>>> import numpy as np
>>> np.set_printoptions(precision=1, suppress=True, linewidth=200)
>>> W0 = np.array([[20, 0, 5, 0, 5, 5, 0, -10, -10],
...     [17, 5, -7, 10, -2, 8, 5, -11, -16],
...     [13, -3, 2, 0, 1, 1, 1, -5, -6],
...     [20, 4, 0, 5, 3, 8, 2, -12, -14],
...     [11, 7, -1, 5, 3, 8, 1, -9, -10],
...     [14, -2, 0, 2, 0, 2, 2, -6, -8]])
>>> U, sigma, Vt = np.linalg.svd(W0)
>>> print(np.argmax(sigma[:-1] / (sigma[1:] + 1e-6)) + 1)
3
>>> other = U[:, :3] @ np.diag(sigma[:3]) @ Vt[:3]
>>> print(other.round(1) + 0)
[[ 20.   0.   5.   0.   5.   5.   0. -10. -10.]
 [ 17.   5.  -7.  10.  -2.   8.   5. -11. -16.]
 [ 13.  -3.   2.   0.   1.   1.   1.  -5.  -6.]
 [ 20.   4.   0.   5.   3.   8.   2. -12. -14.]
 [ 11.   7.  -1.   5.   3.   8.   1.  -9. -10.]
 [ 14.  -2.   0.   2.   0.   2.   2.  -6.  -8.]]
>>> print(np.round(np.abs(W0 - other).max(), 1))
0.0
>>> print(np.linalg.matrix_rank(W0, rtol=0.05))
3
>>> print(np.round(np.linalg.norm(W0 - other) / np.linalg.norm(W0), 1))
0.0
>>> print(np.argsort(-np.linalg.norm(W0, axis=0).round(6), kind="stable")[:3])
[0 8 7]
>>> print(round(np.linalg.norm(W0, 2) / np.linalg.norm(W0), 1))
1.0
>>> U, sigma, Vt = np.linalg.svd(W0)
>>> vecs = Vt[:(sigma > 1e-8).sum()]
>>> rng = np.random.default_rng(96)
>>> vec = W0[3] + 3 * W0[4] + rng.integers(2) * np.eye(9)[3]
>>> print(vec)
[ 53.  25.  -3.  21.  12.  32.   5. -39. -44.]
>>> print(np.diag(vecs.T @ vecs))
[0.7 0.5 0.4 0.3 0.3 0.2 0.1 0.2 0.3]
>>> print(np.round(vecs.T @ vecs, 1) + 0)
[[ 0.7 -0.2  0.1  0.   0.   0.   0.1 -0.2 -0.3]
 [-0.2  0.5  0.   0.1  0.2  0.3 -0.1 -0.1 -0.1]
 [ 0.1  0.   0.4 -0.3  0.3  0.  -0.2  0.   0.1]
 [ 0.   0.1 -0.3  0.3 -0.2  0.1  0.1 -0.1 -0.2]
 [ 0.   0.2  0.3 -0.2  0.3  0.1 -0.2 -0.1  0.1]
 [ 0.   0.3  0.   0.1  0.1  0.2  0.  -0.2 -0.1]
 [ 0.1 -0.1 -0.2  0.1 -0.2  0.   0.1  0.  -0.1]
 [-0.2 -0.1  0.  -0.1 -0.1 -0.2  0.   0.2  0.2]
 [-0.3 -0.1  0.1 -0.2  0.1 -0.1 -0.1  0.2  0.3]]
>>> print(round(np.linalg.norm(vec - vecs.T @ vecs @ vec), 1))
0.9
>>> vec = np.array([1, 2, 1, 0, 0, 1, 2, 1, 0])
>>> print(W0 * vec)
[[ 20   0   5   0   0   5   0 -10   0]
 [ 17  10  -7   0   0   8  10 -11   0]
 [ 13  -6   2   0   0   1   2  -5   0]
 [ 20   8   0   0   0   8   4 -12   0]
 [ 11  14  -1   0   0   8   2  -9   0]
 [ 14  -4   0   0   0   2   4  -6   0]]
>>> print(np.sign((W0 @ vec).round(6)))
[1 1 1 1 1 1]
>>> arr = np.load("out14.npy")
>>> print(arr)
[[ 0 -4  1 -2  0  4 -2 -5 -2 -1]
 [ 0  0 -5 -5  2  5  3  1 -5  0]
 [ 0  0  0 -1 -4 -2  0  5  3 -2]
 [ 0  0  0  0 -5  4 -1  1  4  5]
 [ 0  0  0  0  0  4  0  3  3 -1]
 [ 0  0  0  0  0  0 -3  1 -2 -3]
 [ 0  0  0  0  0  0  0 -5 -2 -3]
 [ 0  0  0  0  0  0  0  0  4 -5]
 [ 0  0  0  0  0  0  0  0  0  3]
 [ 0  0  0  0  0  0  0  0  0  0]]
>>> rank = np.linalg.matrix_rank(W0)
>>> print(rank)
3
>>> ns = np.linalg.svd(W0)[2][rank:].T
>>> print([int(np.linalg.matrix_rank(W0[:, :j + 1])) for j in range(9)])
[1, 2, 3, 3, 3, 3, 3, 3, 3]
>>> print(np.linalg.matrix_rank(W0.T @ W0), np.linalg.matrix_rank(W0 @ W0.T))
3 3
>>> print(np.allclose(W0 @ ns, 0))
True
>>> print(np.round(ns @ ns.T, 1) + 0)
[[ 0.3  0.2 -0.1  0.   0.   0.  -0.1  0.2  0.3]
 [ 0.2  0.5  0.  -0.1 -0.2 -0.3  0.1  0.1  0.1]
 [-0.1  0.   0.6  0.3 -0.3  0.   0.2  0.  -0.1]
 [ 0.  -0.1  0.3  0.7  0.2 -0.1 -0.1  0.1  0.2]
 [ 0.  -0.2 -0.3  0.2  0.7 -0.1  0.2  0.1 -0.1]
 [ 0.  -0.3  0.  -0.1 -0.1  0.8  0.   0.2  0.1]
 [-0.1  0.1  0.2 -0.1  0.2  0.   0.9  0.   0.1]
 [ 0.2  0.1  0.   0.1  0.1  0.2  0.   0.8 -0.2]
 [ 0.3  0.1 -0.1  0.2 -0.1  0.1  0.1 -0.2  0.7]]
>>> print([int(np.linalg.matrix_rank(W0[:i])) for i in range(1, len(W0) + 1)])
[1, 2, 3, 3, 3, 3]
>>> print([int(np.linalg.matrix_rank(np.delete(W0, i, axis=0))) for i in range(6)])
[3, 3, 3, 3, 3, 3]
>>> print(np.abs(np.diag(np.linalg.qr(arr)[1])) > 1e-9)
[False False False False False False False False False False]
>>> print(np.allclose(arr[:-1].T @ np.linalg.lstsq(arr[:-1].T, arr[-1])[0], arr[-1]))
True
>>> print(np.round(arr @ np.linalg.pinv(arr) @ arr, 1) + 0)
[[ 0. -4.  1. -2.  0.  4. -2. -5. -2. -1.]
 [ 0.  0. -5. -5.  2.  5.  3.  1. -5.  0.]
 [ 0.  0.  0. -1. -4. -2.  0.  5.  3. -2.]
 [ 0.  0.  0.  0. -5.  4. -1.  1.  4.  5.]
 [ 0.  0.  0.  0.  0.  4.  0.  3.  3. -1.]
 [ 0.  0.  0.  0.  0.  0. -3.  1. -2. -3.]
 [ 0.  0.  0.  0.  0.  0.  0. -5. -2. -3.]
 [ 0.  0.  0.  0.  0.  0.  0.  0.  4. -5.]
 [ 0.  0.  0.  0.  0.  0.  0.  0.  0.  3.]
 [ 0.  0.  0.  0.  0.  0.  0.  0.  0.  0.]]
>>> print(np.unique(arr.round(6), axis=0).shape)
(10, 10)
>>> print(round(np.trace(np.linalg.pinv(arr) @ arr), 1))
9.0
>>> print(np.linalg.lstsq(arr[:-1].T, arr[-1])[2])
9
>>> print(np.unravel_index(np.abs(arr).argmax(), arr.shape))
(np.int64(0), np.int64(7))
>>> print(arr.mean(axis=0))
[ 0.  -0.4 -0.4 -0.8 -0.7  1.5 -0.3  0.1  0.3 -0.7]
>>> print(np.count_nonzero(arr))
41
>>> feats = np.loadtxt("m.csv", delimiter=",")
>>> print(feats.round(1) + 0)
[[ 0.1 -0.2  0.2  0.   0.1 -0.1  0. ]
 [-0.2  0.3 -0.3  0.1 -0.2  0.1  0.1]
 [ 0.2 -0.3  0.4 -0.1  0.2 -0.1 -0.1]
 [ 0.   0.1 -0.1  0.  -0.1  0.   0. ]
 [ 0.1 -0.2  0.2 -0.1  0.2 -0.1 -0.1]
 [-0.1  0.1 -0.1  0.  -0.1  0.   0. ]
 [ 0.   0.1 -0.1  0.  -0.1  0.   0. ]]
>>> print(np.allclose(feats[:-1].T @ np.linalg.lstsq(feats[:-1].T, feats[-1])[0], feats[-1]))
True
>>> U, sigma, Vt = np.linalg.svd(feats)
>>> vecs = Vt[:(sigma > 1e-8).sum()]
>>> vec = feats[3] + -3 * feats[4] + rng.integers(2) * np.eye(7)[0]
>>> print(vec)
[ 0.6  0.7 -0.8  0.2 -0.6  0.3  0.2]
>>> print(np.allclose(vecs.T @ vecs @ vec, vec))
False
>>> print(round(float(np.linalg.norm(feats, 2) / np.linalg.norm(feats)), 1))
1.0
>>> print(np.linalg.matrix_rank(feats, rtol=0.1))
1
>>> W = np.array([[0, -2], [1, 0], [1, -1], [-2, 0], [-1, -1], [-1, -1], [1, -2]])
>>> b = np.array([-2, 2])
>>> H = np.maximum(feats @ W + b, 0)
>>> print(H)
[[0.  1.7]
 [0.  2.6]
 [0.  1.4]
 [0.  2.2]
 [0.  1.6]
 [0.  2.2]
 [0.  2.2]]
>>> print(np.linalg.matrix_rank(H))
1
>>> cent = np.array([[-3, 2, 5], [-5, -3, -4]])
>>> print((H @ cent).round(6).argmax(axis=1))
[1 1 1 1 1 1 1]
>>> other = np.array([[2, -2],
...     [0, -2],
...     [3, 0],
...     [2, -3],
...     [2, 2],
...     [1, 0],
...     [-3, -2],
...     [2, 3],
...     [-1, -2]])
>>> print(np.einsum("ij,ij->i", W0, W0))
[675 933 246 858 451 312]
>>> print(W0 @ other)
[[ 60 -40]
 [ 16 -89]
 [ 28 -23]
 [ 48 -69]
 [ 32 -54]
 [ 24 -36]]
>>> print(other.T @ W0.T)
[[ 60  16  28  48  32  24]
 [-40 -89 -23 -69 -54 -36]]
>>> J = np.array([[1, -1, 0, 1, -1],
...     [1, 1, -2, 2, 0],
...     [-1, 0, 1, 1, 0],
...     [0, -1, 1, 0, -1],
...     [0, 0, -2, 1, 0],
...     [0, -1, -2, 2, 2],
...     [1, -1, 1, 0, 0],
...     [-1, 2, -1, -1, 0],
...     [1, 0, 2, 0, 2],
...     [0, 1, 2, 1, -1]])
>>> J[:, 2] = -3 * J[:, 1]
>>> print(J)
[[ 1 -1  3  1 -1]
 [ 1  1 -3  2  0]
 [-1  0  0  1  0]
 [ 0 -1  3  0 -1]
 [ 0  0  0  1  0]
 [ 0 -1  3  2  2]
 [ 1 -1  3  0  0]
 [-1  2 -6 -1  0]
 [ 1  0  0  0  2]
 [ 0  1 -3  1 -1]]
>>> Xc = J - J.mean(axis=0)
>>> vecs = np.linalg.svd(Xc)[2][:4]
>>> other = Xc - Xc @ vecs.T @ vecs
>>> print(np.round(np.linalg.norm(other) / np.linalg.norm(Xc), 1))
0.0
>>> print((Xc @ vecs.T).std(axis=0))
[3.2 1.1 0.9 0.7]
>>> print(np.diag(vecs.T @ vecs))
[1.  0.1 0.9 1.  1. ]
>>> print(np.diff(J, axis=0))
[[ 0  2 -6  1  1]
 [-2 -1  3 -1  0]
 [ 1 -1  3 -1 -1]
 [ 0  1 -3  1  1]
 [ 0 -1  3  1  2]
 [ 1  0  0 -2 -2]
 [-2  3 -9 -1  0]
 [ 2 -2  6  1  2]
 [-1  1 -3  1 -3]]
>>> np.linalg.rank(J)
Traceback (most recent call last):
  File "<python-input-74>", line 1, in <module>
    np.linalg.rank(J)
    ^^^^^^^^^^^^^^
AttributeError: module 'numpy.linalg' has no attribute 'rank'
>>> print(round(float(np.linalg.norm(J)), 1))
11.4
>>> print(J.sum(axis=1))
[ 3  1  0  1  1  6  3 -6  3 -2]
>>> cent = J[[7, 6]].astype(float)
>>> for _ in range(6):
...     labels = np.linalg.norm(J[:, None] - cent, axis=-1).argmin(axis=1)
...     cent = np.array([J[labels == j].mean(axis=0) for j in range(2)])
... 
>>> print(labels)
[1 0 1 1 1 1 1 0 1 0]
>>> print(np.round(cent[1] - cent[0], 1) + 0)
[ 0.3 -1.9  5.7  0.   0.6]
>>> print(np.abs(cent[1] - cent[0]).argmax())
2
>>> print(cent)
[[ 0.   1.3 -4.   0.7 -0.3]
 [ 0.3 -0.6  1.7  0.7  0.3]]
>>> print(np.bincount(labels))
[3 7]
>>> u, v = cent[0], cent[1]
>>> print(round(float(u @ u), 1))
18.3
>>> p = (u @ v) / (u @ u) * u
>>> print(np.round(v - p, 1) + 0)
[0.3 0.  0.1 1.  0.2]
>>> print(p)
[-0.  -0.5  1.6 -0.3  0.1]
>>> F = np.loadtxt("arr.csv", delimiter=",")
>>> print(F)
[[ 1.   0.   0.   0.   0.   0.   0.   0.   0.   0.   0.   0.   0. ]
 [ 0.   1.   0.   0.   0.   0.   0.   0.   0.   0.   0.   0.   0. ]
 [ 0.   0.   1.   0.   0.   0.3  0.   0.   0.   0.   0.   0.   0. ]
 [ 0.   0.   0.   1.   0.   0.   0.   0.   0.   0.   0.   0.   0. ]
 [ 0.   0.   0.   0.   1.   0.   0.   0.   0.   0.   0.   0.   0. ]
 [ 0.   0.  -0.3  0.   0.   1.   0.   0.   0.   0.   0.   0.   0. ]
 [ 0.   0.   0.   0.   0.   0.   1.   0.   0.   0.   0.   0.   0. ]
 [ 0.   0.   0.   0.   0.   0.   0.   1.   0.   0.   0.   0.   0. ]
 [ 0.   0.   0.   0.   0.   0.   0.   0.   1.   0.   0.   0.   0. ]
 [ 0.   0.   0.   0.   0.   0.   0.   0.   0.   1.   0.   0.   0. ]
 [ 0.   0.   0.   0.   0.   0.   0.   0.   0.   0.   1.   0.   0. ]
 [ 0.   0.   0.   0.   0.   0.   0.   0.   0.   0.   0.   1.   0. ]
 [ 0.   0.   0.   0.   0.   0.   0.   0.   0.   0.   0.   0.   1. ]]
>>> vec = np.array([1, 2, -2, -3, 2, 1, 0, 1, -2, 1, 3, -2, 0])
>>> rhs = F @ vec
>>> b, lr = np.zeros(13), 1 / np.linalg.norm(F, 2) ** 2
>>> for i in range(150):
...     b -= lr * F.T @ (F @ b - rhs)
...     if i % 50 == 0: print(i, round(np.linalg.norm(F @ b - rhs), 1))
... 
0 0.0
50 0.0
100 0.0
>>> print(np.round(np.linalg.cond(F), 1))
1.0
>>> other = np.array([[1, 2],
...     [5, 4],
...     [2, 2],
...     [3, 5],
...     [0, 0],
...     [5, 5],
...     [0, 0],
...     [0, 0],
...     [2, 0],
...     [3, 1],
...     [0, 3],
...     [3, 5],
...     [1, 2]])
>>> print(F @ other)
[[1.  2. ]
 [5.  4. ]
 [3.2 3.2]
 [3.  5. ]
 [0.  0. ]
 [4.3 4.3]
 [0.  0. ]
 [0.  0. ]
 [2.  0. ]
 [3.  1. ]
 [0.  3. ]
 [3.  5. ]
 [1.  2. ]]
>>> print(np.einsum("ij,ij->i", F, F))
[1. 1. 1. 1. 1. 1. 1. 1. 1. 1. 1. 1. 1.]
>>> print(np.linalg.matrix_rank(np.vstack([F, other.T])))
13
>>> print(np.einsum("ij->j", F))
[1.  1.  0.7 1.  1.  1.2 1.  1.  1.  1.  1.  1.  1. ]
>>> print(other.T @ F.T)
[[1.  5.  3.2 3.  0.  4.3 0.  0.  2.  3.  0.  3.  1. ]
 [2.  4.  3.2 5.  0.  4.3 0.  0.  0.  1.  3.  5.  2. ]]
>>> q, Rm = np.linalg.qr(F)
>>> print(q.shape, Rm.shape)
(13, 13) (13, 13)
>>> print(np.allclose(Rm.T @ Rm, F.T @ F))
True
>>> print(abs(Rm[0, 0]), round(np.linalg.norm(F[:, 0]), 1))
1.0 1.0
>>> u = np.array([8, 6, 9, 3, 0, 3, 7, 5, 8, 1, 3, 8, 0])
>>> other = F + np.outer(u, np.eye(13)[4])
>>> print(np.linalg.matrix_rank(other - F))
1
>>> X = np.array([[0, -2, 0, -2, 0, -2],
...     [-1, -2, -1, -2, -1, -2],
...     [0, 1, 0, 1, 0, 1],
...     [0, -2, 0, -2, 0, -2],
...     [-1, -2, -1, -2, -1, -2],
...     [0, 1, 0, 1, 0, 1]])
>>> U, sigma, Vt = np.linalg.svd(X)
>>> print(np.argmax(sigma[:-1] / (sigma[1:] + 1e-6)) + 1)
2
>>> other = U[:, :2] @ np.diag(sigma[:2]) @ Vt[:2]
>>> print(np.linalg.matrix_rank(other))
2
>>> print(np.round(np.linalg.norm(X - other) / np.linalg.norm(X), 1))
0.0
>>> U, sigma, Vt = np.linalg.svd(X)
>>> vecs = Vt[:(sigma > 1e-8).sum()]
>>> vec = X[5] + -2 * X[4] + rng.integers(2) * np.eye(6)[3]
>>> print(vec)
[2. 5. 2. 6. 2. 5.]
>>> print(np.linalg.matrix_rank(np.vstack([X, vec])))
3
>>> print(np.allclose(vecs.T @ vecs @ vec, vec))
False
>>> print(round(np.trace(np.linalg.pinv(X) @ X), 1))
2.0
>>> print(np.allclose(X[:-1].T @ np.linalg.lstsq(X[:-1].T, X[-1])[0], X[-1]))
True
>>> print(np.unique(X.round(6), axis=0).shape)
(3, 6)
>>> print(np.linalg.lstsq(X[:-1].T, X[-1])[2])
2
>>> th = np.deg2rad(60)
>>> data = np.eye(8)
>>> data[np.ix_([6, 2], [6, 2])] = [[np.cos(th), -np.sin(th)], [np.sin(th), np.cos(th)]]
>>> print(data)
[[ 1.   0.   0.   0.   0.   0.   0.   0. ]
 [ 0.   1.   0.   0.   0.   0.   0.   0. ]
 [ 0.   0.   0.5  0.   0.   0.   0.9  0. ]
 [ 0.   0.   0.   1.   0.   0.   0.   0. ]
 [ 0.   0.   0.   0.   1.   0.   0.   0. ]
 [ 0.   0.   0.   0.   0.   1.   0.   0. ]
 [ 0.   0.  -0.9  0.   0.   0.   0.5  0. ]
 [ 0.   0.   0.   0.   0.   0.   0.   1. ]]
>>> labels = rng.permutation(8)
>>> print(labels)
[0 3 1 7 6 5 2 4]
>>> other = data[labels][:, labels]
>>> print(other)
[[ 1.   0.   0.   0.   0.   0.   0.   0. ]
 [ 0.   1.   0.   0.   0.   0.   0.   0. ]
 [ 0.   0.   1.   0.   0.   0.   0.   0. ]
 [ 0.   0.   0.   1.   0.   0.   0.   0. ]
 [ 0.   0.   0.   0.   0.5  0.  -0.9  0. ]
 [ 0.   0.   0.   0.   0.   1.   0.   0. ]
 [ 0.   0.   0.   0.   0.9  0.   0.5  0. ]
 [ 0.   0.   0.   0.   0.   0.   0.   1. ]]
